$ ipython --no-banner

In [1]: import numpy as np

In [2]: np.set_printoptions(precision=1, suppress=True, linewidth=200, sign=" ")

In [3]: def tidy(a):
   ...:     return np.round(a, 1) + 0
   ...: 

In [4]: data = np.loadtxt("out8.csv", delimiter=",")

In [5]: data
Out[5]: 
array([[ -2.,  -2.,  -2.,  -2.,  -2.,  -2.,  -2.,  -2.,  -2.],
       [ -2.,  -4.,  -4.,  -4.,  -4.,  -4.,  -4.,  -4.,  -4.],
       [ -2.,  -4.,  -6.,  -6.,  -6.,  -6.,  -6.,  -6.,  -6.],
       [ -2.,  -4.,  -6.,  -8.,  -8.,  -8.,  -8.,  -8.,  -8.],
       [ -2.,  -4.,  -6.,  -8., -10., -10., -10., -10., -10.],
       [ -2.,  -4.,  -6.,  -8., -10., -12., -12., -12., -12.],
       [ -2.,  -4.,  -6.,  -8., -10., -12., -14., -14., -14.],
       [ -2.,  -4.,  -6.,  -8., -10., -12., -14., -16., -16.],
       [ -2.,  -4.,  -6.,  -8., -10., -12., -14., -16., -18.]])

In [6]: # symmetric

In [7]: rng = np.random.default_rng(40)

In [8]: labels = rng.permutation(9)

In [9]: labels
Out[9]: array([ 1,  7,  5,  3,  4,  2,  0,  8,  6])

In [10]: M2 = data[labels][:, labels]

In [11]: np.allclose(M2, data)
Out[11]: False

In [12]: M2
Out[12]: 
array([[ -4.,  -4.,  -4.,  -4.,  -4.,  -4.,  -2.,  -4.,  -4.],
       [ -4., -16., -12.,  -8., -10.,  -6.,  -2., -16., -14.],
       [ -4., -12., -12.,  -8., -10.,  -6.,  -2., -12., -12.],
       [ -4.,  -8.,  -8.,  -8.,  -8.,  -6.,  -2.,  -8.,  -8.],
       [ -4., -10., -10.,  -8., -10.,  -6.,  -2., -10., -10.],
       [ -4.,  -6.,  -6.,  -6.,  -6.,  -6.,  -2.,  -6.,  -6.],
       [ -2.,  -2.,  -2.,  -2.,  -2.,  -2.,  -2.,  -2.,  -2.],
       [ -4., -16., -12.,  -8., -10.,  -6.,  -2., -18., -14.],
       [ -4., -14., -12.,  -8., -10.,  -6.,  -2., -14., -14.]])

In [13]: np.diag(M2)
Out[13]: array([ -4., -16., -12.,  -8., -10.,  -6.,  -2., -18., -14.])

In [14]: np.trace(M2)
Out[14]: np.float64(-90.0)

In [15]: vals, V = np.linalg.eigh(data)

In [16]: x = np.array([2, 0, 0, 0, 1, 3, 2, 2, 2])

In [17]: tidy(V * np.abs(vals) @ V.T)
Out[17]: 
array([[  2.,   2.,   2.,   2.,   2.,   2.,   2.,   2.,   2.],
       [  2.,   4.,   4.,   4.,   4.,   4.,   4.,   4.,   4.],
       [  2.,   4.,   6.,   6.,   6.,   6.,   6.,   6.,   6.],
       [  2.,   4.,   6.,   8.,   8.,   8.,   8.,   8.,   8.],
       [  2.,   4.,   6.,   8.,  10.,  10.,  10.,  10.,  10.],
       [  2.,   4.,   6.,   8.,  10.,  12.,  12.,  12.,  12.],
       [  2.,   4.,   6.,   8.,  10.,  12.,  14.,  14.,  14.],
       [  2.,   4.,   6.,   8.,  10.,  12.,  14.,  16.,  16.],
       [  2.,   4.,   6.,   8.,  10.,  12.,  14.,  16.,  18.]])

In [18]: x @ data @ x
Out[18]: np.float64(-1362.0)
